In [1]: import numpy as np

In [2]: np.set_printoptions(precision=2, suppress=True, linewidth=200, floatmode="fixed")

In [3]: def tidy(a):
   ...:     return np.round(a, 2) + 0
   ...: 

In [4]: C = np.array([[-1, -2, 0, 3, -3, 0]])

In [5]: rng = np.random.default_rng(8863)

In [6]: W0 = rng.normal(size=(32, 1)) @ C + np.array([4, 4, 4, 0, 0, 3])

In [7]: tidy(W0)
Out[7]: 
array([[ 4.96,  5.91,  4.00, -2.87,  2.87,  3.00],
       [ 4.44,  4.87,  4.00, -1.31,  1.31,  3.00],
       [ 4.35,  4.71,  4.00, -1.06,  1.06,  3.00],
       [ 3.44,  2.88,  4.00,  1.68, -1.68,  3.00],
       [ 4.79,  5.59,  4.00, -2.38,  2.38,  3.00],
       [ 5.15,  6.29,  4.00, -3.44,  3.44,  3.00],
       [ 3.20,  2.39,  4.00,  2.41, -2.41,  3.00],
       [ 5.49,  6.99,  4.00, -4.48,  4.48,  3.00],
       [ 4.53,  5.06,  4.00, -1.59,  1.59,  3.00],
       [ 4.72,  5.45,  4.00, -2.17,  2.17,  3.00],
       [ 4.93,  5.86,  4.00, -2.78,  2.78,  3.00],
       [ 2.54,  1.08,  4.00,  4.38, -4.38,  3.00],
       [ 3.62,  3.25,  4.00,  1.13, -1.13,  3.00],
       [ 3.20,  2.39,  4.00,  2.41, -2.41,  3.00],
       [ 2.78,  1.57,  4.00,  3.65, -3.65,  3.00],
       [ 5.08,  6.15,  4.00, -3.23,  3.23,  3.00],
       [ 2.05,  0.09,  4.00,  5.86, -5.86,  3.00],
       [ 5.10,  6.19,  4.00, -3.29,  3.29,  3.00],
       [ 2.53,  1.06,  4.00,  4.41, -4.41,  3.00],
       [ 3.55,  3.10,  4.00,  1.34, -1.34,  3.00],
       [ 4.46,  4.92,  4.00, -1.38,  1.38,  3.00],
       [ 5.36,  6.73,  4.00, -4.09,  4.09,  3.00],
       [ 4.96,  5.92,  4.00, -2.88,  2.88,  3.00],
       [ 3.88,  3.76,  4.00,  0.35, -0.35,  3.00],
       [ 4.78,  5.56,  4.00, -2.33,  2.33,  3.00],
       [ 4.45,  4.90,  4.00, -1.35,  1.35,  3.00],
       [ 3.68,  3.36,  4.00,  0.97, -0.97,  3.00],
       [ 4.60,  5.21,  4.00, -1.81,  1.81,  3.00],
       [ 2.81,  1.63,  4.00,  3.56, -3.56,  3.00],
       [ 1.26, -1.48,  4.00,  8.22, -8.22,  3.00],
       [ 3.80,  3.61,  4.00,  0.59, -0.59,  3.00],
       [ 3.91,  3.82,  4.00,  0.27, -0.27,  3.00]])

In [8]: np.linalg.matrix_rank(W0, rtol=0.1)
Out[8]: np.int64(2)

In [9]: np.argsort(-np.linalg.norm(W0, axis=0).round(6), kind="stable")[:3]
Out[9]: array([1, 0, 2])

In [10]: tidy(np.linalg.norm(W0, 2) / np.linalg.norm(W0))
Out[10]: np.float64(0.87)
